% ipython --no-banner

In [1]: import numpy as np

In [2]: from numpy import linalg as LA

In [3]: np.set_printoptions(precision=3, suppress=True, linewidth=140)

In [4]: def rnd(a):
   ...:     return np.round(a, 3) + 0
   ...: 

In [5]: A = np.load("block17.npy")

In [6]: A
Out[6]: 
array([[-2.266,  0.925, -2.189, -0.896,  0.37 ],
       [-0.538, -2.075,  0.126, -2.237,  0.16 ],
       [ 1.715, -3.197, -0.132,  1.055, -0.4  ],
       [ 2.09 , -0.245, -0.152,  2.396, -0.301],
       [ 0.259, -1.645, -1.131, -0.366,  0.253],
       [ 0.33 ,  0.251,  0.861, -1.149, -0.019]])

In [7]: hat = A @ LA.solve(A.T @ A, A.T)

In [8]: rnd(hat @ A[:, 3])
Out[8]: array([-0.896, -2.237,  1.055,  2.396, -0.366, -1.149])

In [9]: E = np.load("w.npy")

In [10]: E
Out[10]: 
array([[ 0,  0,  0,  0,  0,  0],
       [ 0,  0, -5,  0,  0, -4],
       [ 2,  0,  0,  0,  0, -8],
       [-7, -3,  0,  0,  6,  0],
       [-2, -5,  6,  0, -2, -2],
       [ 0,  0,  0,  0,  0,  0],
       [ 0,  0,  0,  0,  0,  0],
       [-1, -7,  0,  0, -4,  4]])

In [11]: rk = LA.matrix_rank(E)

In [12]: rk
Out[12]: np.int64(5)

In [13]: N = LA.svd(E)[2][rk:].T

In [14]: rnd(N[:, 0] / N[np.abs(N[:, 0]).round(6).argmax(), 0])
Out[14]: array([0., 0., 0., 1., 0., 0.])

In [15]: [int(LA.matrix_rank(E[:, :j + 1])) for j in range(6)]
Out[15]: [1, 2, 3, 3, 4, 5]

In [16]: rnd(N @ N.T)
Out[16]: 
array([[0., 0., 0., 0., 0., 0.],
       [0., 0., 0., 0., 0., 0.],
       [0., 0., 0., 0., 0., 0.],
       [0., 0., 0., 1., 0., 0.],
       [0., 0., 0., 0., 0., 0.],
       [0., 0., 0., 0., 0., 0.]])

In [17]: LA.matrix_rank(E.T @ E), LA.matrix_rank(E @ E.T)
Out[17]: (np.int64(5), np.int64(5))

In [18]: N.shape
Out[18]: (6, 1)
